$ python3 -q
>>> import numpy as np
>>> np.set_printoptions(suppress=True, linewidth=100)
>>> J = np.load("layer3.npy")
>>> J
array([[-3, -2, -1,  0],
       [ 1,  2,  3,  4],
       [ 5,  6,  7,  8],
       [ 9, 10, 11, 12],
       [13, 14, 15, 16]])
>>> np.argsort(-np.linalg.norm(J, axis=0).round(6), kind="stable")[:3]
array([3, 2, 1])
>>> np.round(np.linalg.norm(J, 2) / np.linalg.norm(J), 1)
np.float64(1.0)
>>> np.linalg.matrix_rank(J, rtol=0.1)
np.int64(1)
>>> U, sv, Vh = np.linalg.svd(J)
>>> vecs = Vh[:(sv > 1e-8).sum()]
>>> rng = np.random.default_rng(682268)
>>> x0 = J[3] + 4 * J[1] + rng.integers(2) * np.eye(4)[3]
>>> x0
array([13., 18., 23., 29.])
>>> np.round(vecs.T @ vecs, 1)
array([[ 0.7,  0.4,  0.1, -0.2],
       [ 0.4,  0.3,  0.2,  0.1],
       [ 0.1,  0.2,  0.3,  0.4],
       [-0.2,  0.1,  0.4,  0.7]])
>>> round(float(np.linalg.norm(x0 - vecs.T @ vecs @ x0)), 1)
0.5
>>> np.round(np.diag(vecs.T @ vecs), 1)
array([0.7, 0.3, 0.3, 0.7])
>>> W0 = np.load("case19.npy")
>>> W0
array([[2, 2, 4, 5, 3],
       [2, 0, 5, 3, 5],
       [4, 5, 2, 2, 2],
       [5, 3, 2, 2, 4],
       [3, 5, 2, 4, 6]])
>>> labels = rng.permutation(5)
>>> other = W0[:, labels] * rng.choice([-1, 1], 5)
>>> other
array([[-5,  2, -2,  3,  4],
       [-3,  0, -2,  5,  5],
       [-2,  5, -4,  2,  2],
       [-2,  3, -5,  4,  2],
       [-4,  5, -3,  6,  2]])
>>> U, _, Vh = np.linalg.svd(W0.T @ other)
>>> labels
array([3, 1, 0, 4, 2])
>>> np.round(np.linalg.lstsq(W0, other)[0], 1) + 0
array([[ 0.,  0., -1.,  0.,  0.],
       [ 0.,  1.,  0.,  0.,  0.],
       [ 0.,  0.,  0.,  0.,  1.],
       [-1.,  0.,  0.,  0.,  0.],
       [ 0.,  0.,  0.,  1.,  0.]])
>>> np.round(U @ Vh, 1) + 0
array([[ 0.,  0., -1.,  0.,  0.],
       [ 0.,  1.,  0.,  0.,  0.],
       [ 0.,  0.,  0.,  0.,  1.],
       [-1.,  0.,  0.,  0.,  0.],
       [ 0.,  0.,  0.,  1.,  0.]])
